$ python -q
>>> import numpy as np
>>> import numpy.linalg as la
>>> np.set_printoptions(precision=2, suppress=True, linewidth=120, floatmode="fixed")
>>> mat = np.loadtxt("block17.csv", delimiter=",")
>>> mat
array([[  2.10, -28.00,   2.00,  -2.20,   0.10,   0.60,   0.60],
       [ -0.40,  22.00,  -1.90,   0.30,  -0.40,   2.20,   0.20],
       [  1.20,  -2.00,   0.50,  -0.50,   0.20,   0.70,   0.60],
       [ -1.20,  36.00,   0.40,  -0.50,  -0.80,   0.30,   0.40],
       [  0.50, -14.00,  -0.20,  -0.50,  -1.10,  -1.30,   1.90],
       [ -2.50, -10.00,  -1.20,  -0.60,   0.80,   1.90,   1.70]])
>>> la.svd(mat, compute_uv=False)
array([53.59,  4.49,  3.29,  2.69,  2.04,  0.63])
>>> np.abs(mat).max()
np.float64(36.0)
>>> data = np.load("test5.npy")
>>> data
array([[ 0.00,  0.00,  0.00,  0.00, -1.00,  2.00, -1.00,  1.00],
       [ 0.00,  0.00,  0.00,  1.00,  0.00, -2.00,  2.00,  0.00],
       [ 0.00,  0.00,  0.00, -2.00, -2.00,  2.00, -1.00,  1.00],
       [ 0.00,  1.00, -2.00,  0.00,  0.00,  0.00,  0.00,  0.00],
       [-1.00,  0.00, -2.00,  0.00,  0.00,  0.00,  0.00,  0.00],
       [ 2.00, -2.00,  2.00,  0.00,  0.00,  0.00,  0.00,  0.00],
       [-1.00,  2.00, -1.00,  0.00,  0.00,  0.00,  0.00,  0.00],
       [ 1.00,  0.00,  1.00,  0.00,  0.00,  0.00,  0.00,  0.00]])
>>> ang = np.radians(72)
>>> r_ = np.eye(8)
>>> r_[2, 2] = r_[1, 1] = np.cos(ang)
>>> r_[2, 1], r_[1, 2] = -np.sin(ang), np.sin(ang)
>>> r_
array([[ 1.00,  0.00,  0.00,  0.00,  0.00,  0.00,  0.00,  0.00],
       [ 0.00,  0.31,  0.95,  0.00,  0.00,  0.00,  0.00,  0.00],
       [ 0.00, -0.95,  0.31,  0.00,  0.00,  0.00,  0.00,  0.00],
       [ 0.00,  0.00,  0.00,  1.00,  0.00,  0.00,  0.00,  0.00],
       [ 0.00,  0.00,  0.00,  0.00,  1.00,  0.00,  0.00,  0.00],
       [ 0.00,  0.00,  0.00,  0.00,  0.00,  1.00,  0.00,  0.00],
       [ 0.00,  0.00,  0.00,  0.00,  0.00,  0.00,  1.00,  0.00],
       [ 0.00,  0.00,  0.00,  0.00,  0.00,  0.00,  0.00,  1.00]])
>>> A2 = data @ r_.T
>>> np.abs(A2 - data).max(axis=0)
array([0.00, 3.28, 1.38, 0.00, 0.00, 0.00, 0.00, 0.00])
>>> round(float(la.det(r_)), 2), round(np.trace(r_), 2)
(1.0, np.float64(6.62))
>>> np.round(la.svd(data, compute_uv=False), 2) + 0, np.round(la.svd(A2, compute_uv=False), 2) + 0
(array([5.03, 5.03, 1.77, 1.77, 1.24, 1.24, 0.00, 0.00]), array([5.03, 5.03, 1.77, 1.77, 1.24, 1.24, 0.00, 0.00]))
>>> W0 = np.load("run19.npy")
>>> W0
array([[ 19.13,   3.81,   4.42],
       [-17.00,   3.12, -10.07],
       [ -5.41, -15.08,  11.97],
       [  1.20,  14.77, -13.44],
       [  0.40, -14.46,  13.81],
       [ 13.52,  -7.47,  12.71],
       [ -3.16,  13.68, -14.24],
       [-18.91,  -1.74,  -6.28],
       [-19.13,  -4.03,  -4.21],
       [-15.67, -11.62,   4.40],
       [ 13.33,  13.22,  -6.90],
       [ -9.53, -14.60,   9.79],
       [ 14.65,  -6.30,  12.08],
       [ -0.49, -14.64,  13.61],
       [  5.53,  15.08, -11.92],
       [  1.03,  14.74, -13.48],
       [-14.83,   6.09, -11.96],
       [  2.70, -13.84,  14.19],
       [ 19.11,   3.37,   4.82],
       [ 19.10,   4.83,   3.44],
       [-15.22,   5.64, -11.69],
       [  5.12,  15.09, -12.09],
       [  6.53, -12.31,  14.35],
       [ -3.95,  13.41, -14.31],
       [  7.06,  14.99, -11.19]])
>>> W1 = np.array([[3, 2], [1, 1], [3, 3]])
>>> beta = np.array([0, -2])
>>> hid = np.maximum(W0 @ W1 + beta, 0)
>>> la.matrix_rank(hid)
np.int64(2)
>>> basis = np.array([[1, -6, -4], [-4, 2, -2]])
>>> (hid @ basis).round(6).argmax(axis=1)
array([0, 0, 1, 0, 0, 0, 0, 0, 0, 0, 0, 0, 0, 0, 0, 0, 0, 0, 0, 0, 0, 0, 0, 0, 0])
>>> left, s, VT = la.svd(W0)
>>> evecs = VT[:(s > 1e-8).sum()]
>>> rng = np.random.default_rng(3061)
>>> x = W0[22] + 2 * W0[9] + rng.integers(2) * np.eye(3)[2]
>>> x
array([-24.81, -35.55,  23.16])
>>> round(float(la.norm(x - evecs.T @ evecs @ x)), 2)
0.0
>>> np.allclose(evecs.T @ evecs @ x, x)
True
>>> np.diag(evecs.T @ evecs)
array([0.92, 0.57, 0.52])
>>> f, g = W0[5], W0[13]
>>> np.round(f @ f, 2)
np.float64(400.0)
>>> p = (f @ g) / (f @ f) * f
>>> la.matrix_rank(np.outer(f, g))
np.int64(1)
>>> g - p
array([-9.81, -9.49,  4.85])
>>> F = np.loadtxt("case8.csv", delimiter=",")
>>> F
array([[  2.00,  -1.00,   1.00,  -1.00],
       [  1.00,   1.00,   3.00,  -2.00],
       [ -1.00,   3.00,   2.00,   0.00],
       [ -1.00,   2.00,  -1.00,   1.00],
       [ -2.00,   5.00,  -4.00,   1.00],
       [  1.00,   8.00,  -7.00,   4.00],
       [  0.00,   6.00,  -6.00,   1.00],
       [ -2.00,   3.00,  -4.00,   3.00],
       [ -3.00,   6.00,  -7.00,   3.00],
       [ -1.00,   6.00,  -9.00,   0.00],
       [  1.00,   8.00,  -7.00,   0.00],
       [  2.00,   9.00,  -9.00,   3.00],
       [ -1.00,  10.00, -10.00,   6.00],
       [  1.00,  12.00, -13.00,   6.00],
       [  3.00,  10.00, -10.00,   8.00],
       [  4.00,  13.00, -10.00,   7.00],
       [  2.00,  10.00,  -7.00,   5.00],
       [  3.00,   9.00,  -7.00,   3.00],
       [  3.00,  12.00, -10.00,   2.00],
       [  2.00,  12.00, -13.00,   2.00],
       [  1.00,  13.00, -15.00,   3.00],
       [  0.00,  13.00, -17.00,   2.00],
       [  0.00,  13.00, -14.00,   4.00],
       [  1.00,  13.00, -15.00,   2.00],
       [  3.00,  14.00, -18.00,   4.00],
       [  1.00,  16.00, -21.00,   5.00],
       [ -1.00,  15.00, -24.00,   6.00],
       [  2.00,  12.00, -26.00,   3.00],
       [  1.00,  11.00, -24.00,   6.00],
       [  2.00,  14.00, -24.00,   5.00],
       [  1.00,  12.00, -26.00,   2.00],
       [  2.00,  15.00, -29.00,   3.00],
       [  4.00,  17.00, -26.00,   1.00],
       [  4.00,  15.00, -25.00,   4.00]])
>>> basis = F[[11, 4]].astype(float)
>>> for _ in range(5):
...     labels = la.norm(F[:, None] - basis, axis=-1).argmin(axis=1)
...     basis = np.array([F[labels == j].mean(axis=0) for j in range(2)])
... 
>>> labels
array([1, 1, 1, 1, 1, 1, 1, 1, 1, 1, 1, 1, 1, 0, 1, 0, 1, 1, 1, 0, 0, 0, 0, 0, 0, 0, 0, 0, 0, 0, 0, 0, 0, 0])
>>> np.bincount(labels)
array([17, 17])
>>> np.abs(basis[1] - basis[0]).argmax()
np.int64(2)
>>> cen = (F - F.mean(axis=0)) / F.std(axis=0)
>>> cen.std(axis=0)
array([1.00, 1.00, 1.00, 1.00])
>>> np.argwhere(np.abs(cen) > 2)
array([[ 0,  1],
       [ 1,  3],
       [ 8,  0],
       [14,  3]])
>>> beta = la.lstsq(np.delete(cen, 0, axis=1), cen[:, 0])[0]
>>> beta
array([ 0.77,  0.25, -0.11])
>>> np.round(1 - np.var(cen[:, 0] - np.delete(cen, 0, axis=1) @ beta), 2)
np.float64(0.26)
>>> A2 = F / np.sqrt((F ** 2).mean(axis=1, keepdims=True))
>>> la.matrix_rank(F - F.mean(axis=1, keepdims=True))
np.int64(3)
>>> A2 = np.array([[1, 2, 1], [2, 2, 1], [1, 1, 1], [1, 0, 1]])
>>> np.einsum("ik,kj->ji", F, A2)
array([[  0.00,   4.00,   7.00,   3.00,   5.00,  14.00,   7.00,   3.00,   5.00,   2.00,  10.00,  14.00,  15.00,
         18.00,  21.00,  27.00,  20.00,  17.00,  19.00,  15.00,  15.00,  11.00,  16.00,  14.00,  17.00,  17.00,
         11.00,   3.00,   5.00,  11.00,   1.00,   6.00,  13.00,  13.00],
       [  3.00,   7.00,   6.00,   1.00,   2.00,  11.00,   6.00,  -2.00,  -1.00,   1.00,  11.00,  13.00,   8.00,
         13.00,  16.00,  24.00,  17.00,  17.00,  20.00,  15.00,  13.00,   9.00,  12.00,  13.00,  16.00,  13.00,
          4.00,   2.00,   0.00,   8.00,   0.00,   5.00,  16.00,  13.00],
       [  1.00,   3.00,   4.00,   1.00,   0.00,   6.00,   1.00,   0.00,  -1.00,  -4.00,   2.00,   5.00,   5.00,
          6.00,  11.00,  14.00,  10.00,   8.00,   7.00,   3.00,   2.00,  -2.00,   3.00,   1.00,   3.00,   1.00,
         -4.00,  -9.00,  -6.00,  -3.00, -11.00,  -9.00,  -4.00,  -2.00]])
>>> np.einsum("ij,ij->i", F, F)
array([   7.00,   15.00,   14.00,    7.00,   46.00,  130.00,   73.00,   38.00,  103.00,  118.00,  114.00,  175.00,
        237.00,  350.00,  273.00,  334.00,  178.00,  148.00,  257.00,  321.00,  404.00,  462.00,  381.00,  399.00,
        545.00,  723.00,  838.00,  833.00,  734.00,  801.00,  825.00, 1079.00,  982.00,  882.00])
>>> la.matrix_rank(np.vstack([F, A2.T]))
np.int64(4)
>>> A2.T @ F.T
array([[  0.00,   4.00,   7.00,   3.00,   5.00,  14.00,   7.00,   3.00,   5.00,   2.00,  10.00,  14.00,  15.00,
         18.00,  21.00,  27.00,  20.00,  17.00,  19.00,  15.00,  15.00,  11.00,  16.00,  14.00,  17.00,  17.00,
         11.00,   3.00,   5.00,  11.00,   1.00,   6.00,  13.00,  13.00],
       [  3.00,   7.00,   6.00,   1.00,   2.00,  11.00,   6.00,  -2.00,  -1.00,   1.00,  11.00,  13.00,   8.00,
         13.00,  16.00,  24.00,  17.00,  17.00,  20.00,  15.00,  13.00,   9.00,  12.00,  13.00,  16.00,  13.00,
          4.00,   2.00,   0.00,   8.00,   0.00,   5.00,  16.00,  13.00],
       [  1.00,   3.00,   4.00,   1.00,   0.00,   6.00,   1.00,   0.00,  -1.00,  -4.00,   2.00,   5.00,   5.00,
          6.00,  11.00,  14.00,  10.00,   8.00,   7.00,   3.00,   2.00,  -2.00,   3.00,   1.00,   3.00,   1.00,
         -4.00,  -9.00,  -6.00,  -3.00, -11.00,  -9.00,  -4.00,  -2.00]])
>>> la.matrix_rank(F @ A2)
np.int64(3)
>>> A2 = np.c_[F[:, :3] @ np.array([[3, 1, 0], [0, 2, 1], [2, 3, 1]]), np.array([1, 1, 1, 2, 3, 3, 2, 2, 2, 1, 0, 2, 2, 3, 2, 2, 2, 0, 0, 2, 0, 2, 2, 2, 0, 2, 1, 2, 2, 0, 1, 2, 3, 1])]
>>> A2
array([[  8.00,   3.00,   0.00,   1.00],
       [  9.00,  12.00,   4.00,   1.00],
       [  1.00,  11.00,   5.00,   1.00],
       [ -5.00,   0.00,   1.00,   2.00],
       [-14.00,  -4.00,   1.00,   3.00],
       [-11.00,  -4.00,   1.00,   3.00],
       [-12.00,  -6.00,   0.00,   2.00],
       [-14.00,  -8.00,  -1.00,   2.00],
       [-23.00, -12.00,  -1.00,   2.00],
       [-21.00, -16.00,  -3.00,   1.00],
       [-11.00,  -4.00,   1.00,   0.00],
       [-12.00,  -7.00,   0.00,   2.00],
       [-23.00, -11.00,   0.00,   2.00],
       [-23.00, -14.00,  -1.00,   3.00],
       [-11.00,  -7.00,   0.00,   2.00],
       [ -8.00,   0.00,   3.00,   2.00],
       [ -8.00,   1.00,   3.00,   2.00],
       [ -5.00,   0.00,   2.00,   0.00],
       [-11.00,  -3.00,   2.00,   0.00],
       [-20.00, -13.00,  -1.00,   2.00],
       [-27.00, -18.00,  -2.00,   0.00],
       [-34.00, -25.00,  -4.00,   2.00],
       [-28.00, -16.00,  -1.00,   2.00],
       [-27.00, -18.00,  -2.00,   2.00],
       [-27.00, -23.00,  -4.00,   0.00],
       [-39.00, -30.00,  -5.00,   2.00],
       [-51.00, -43.00,  -9.00,   1.00],
       [-46.00, -52.00, -14.00,   2.00],
       [-45.00, -49.00, -13.00,   2.00],
       [-42.00, -42.00, -10.00,   0.00],
       [-49.00, -53.00, -14.00,   1.00],
       [-52.00, -55.00, -14.00,   2.00],
       [-40.00, -40.00,  -9.00,   3.00],
       [-38.00, -41.00, -10.00,   1.00]])
>>> la.matrix_rank(A2)
np.int64(4)
>>> la.matrix_rank(np.c_[F, A2])
np.int64(5)
>>> np.round(la.lstsq(F, A2[:, 0])[0], 2) + 0
array([3.00, 0.00, 2.00, 0.00])
>>> np.round(la.norm(A2 - F @ la.lstsq(F, A2)[0], axis=0), 2) + 0
array([0.00, 0.00, 0.00, 5.97])
>>> J = np.array([[-6, 1, -1], [1, 4, -3], [-1, -3, -4]])
>>> J
array([[-6,  1, -1],
       [ 1,  4, -3],
       [-1, -3, -4]])
>>> A2 = J + rng.integers(-2, 3, (3, 1)) @ rng.integers(-2, 3, (1, 3))
>>> A2
array([[-8, -3, -1],
       [ 3,  8, -3],
       [ 0, -1, -4]])
>>> la.matrix_rank(A2 - J, tol=1e-8)
np.int64(1)
>>> w, evecs = la.eig(J)
>>> round(np.prod(w), 2)
np.float64(156.0)
>>> np.round(J @ evecs[:, 0] - w[0] * evecs[:, 0], 2) + 0
array([0.00, 0.00, 0.00])
>>> np.sort(la.eigvals(la.inv(J)))
array([-0.21, -0.16,  0.19])
>>> np.sort(la.eigvals(J.T))
array([-6.42, -4.72,  5.14])
>>> m1 = np.load("x.npy")
>>> m1
array([[ 7.21,  2.22,  3.26,  5.76],
       [ 0.00,  1.69,  0.38,  4.44],
       [ 1.17, -0.57, -2.78,  5.61],
       [12.96,  1.34,  0.47,  6.85],
       [ 8.59, -0.09, -3.30,  6.45],
       [-0.34,  1.59, -1.88,  4.07],
       [12.10,  3.52,  4.19,  5.87],
       [ 4.38,  2.00, -1.31,  4.68],
       [ 2.03,  4.04,  6.98,  4.31],
       [ 0.82,  2.44,  2.53,  4.43],
       [12.43,  1.54, -0.78,  6.42],
       [11.51,  1.20,  2.27,  7.00],
       [ 7.70,  3.10,  1.10,  4.90],
       [12.62,  1.34,  0.67,  6.82],
       [ 5.17,  0.94, -1.70,  5.45],
       [ 7.29,  1.95,  0.65,  5.52],
       [-1.67,  1.95, -1.49,  3.67],
       [ 4.23,  1.84,  3.01,  5.48],
       [ 7.05,  4.79,  5.85,  4.46],
       [ 4.56,  0.18, -2.95,  5.65],
       [ 8.00,  1.99, -0.57,  5.41],
       [ 3.36, -0.35, -2.96,  5.80]])
>>> cen = m1 - m1.mean(axis=0)
>>> evecs = la.svd(cen)[2][:3]
>>> A2 = cen - cen @ evecs.T @ evecs
>>> np.round(A2.std(axis=0), 2) + 0
array([0.00, 0.00, 0.00, 0.00])
>>> np.diag(evecs.T @ evecs)
array([0.98, 0.70, 0.98, 0.33])
>>> labels = m1[:, 2] > np.median(m1[:, 2])
>>> f = m1[labels].mean(axis=0) - m1[~labels].mean(axis=0)
>>> ((m1 - m1.mean(axis=0)) @ f > 0).astype(int)
array([1, 0, 0, 1, 0, 0, 1, 0, 1, 0, 1, 1, 1, 1, 0, 1, 0, 1, 1, 0, 1, 0])
>>> round((((m1 - m1.mean(axis=0)) @ f > 0) == labels).mean(), 2)
np.float64(0.86)
>>> np.argsort(-np.abs(f).round(6), kind="stable")
array([2, 0, 1, 3])
>>> cen = m1 - m1.mean(axis=0)
>>> left, s, VT = la.svd(cen, full_matrices=False)
>>> np.round(s ** 2 / (s ** 2).sum(), 2) + 0
array([0.68, 0.30, 0.02, 0.00])
>>> A2 = m1 / la.norm(m1, axis=1, keepdims=True)
>>> gram = A2 @ A2.T
>>> la.norm(A2, axis=1)
array([1.00, 1.00, 1.00, 1.00, 1.00, 1.00, 1.00, 1.00, 1.00, 1.00, 1.00, 1.00, 1.00, 1.00, 1.00, 1.00, 1.00, 1.00,
       1.00, 1.00, 1.00, 1.00])
>>> round(float(np.degrees(np.arccos(np.clip(gram[18, 12], -1, 1)))), 2)
26.88
>>> np.argwhere(np.triu(np.abs(gram) > 0.95, 1))
array([[ 0,  6],
       [ 0, 11],
       [ 0, 12],
       [ 0, 15],
       [ 0, 17],
       [ 2, 21],
       [ 3,  6],
       [ 3, 10],
       [ 3, 11],
       [ 3, 12],
       [ 3, 13],
       [ 3, 15],
       [ 3, 20],
       [ 4, 10],
       [ 4, 14],
       [ 4, 19],
       [ 5, 16],
       [ 6, 11],
       [ 6, 12],
       [ 6, 13],
       [ 6, 15],
       [ 7, 14],
       [ 7, 20],
       [10, 11],
       [10, 12],
       [10, 13],
       [10, 15],
       [10, 20],
       [11, 12],
       [11, 13],
       [11, 15],
       [11, 20],
       [12, 13],
       [12, 15],
       [12, 20],
       [13, 15],
       [13, 20],
       [14, 19],
       [14, 20],
       [15, 20],
       [19, 21]])
>>> gram[18]
array([0.94, 0.56, 0.20, 0.79, 0.55, 0.23, 0.94, 0.70, 0.89, 0.81, 0.75, 0.85, 0.89, 0.80, 0.63, 0.84, 0.10, 0.92,
       1.00, 0.46, 0.78, 0.37])
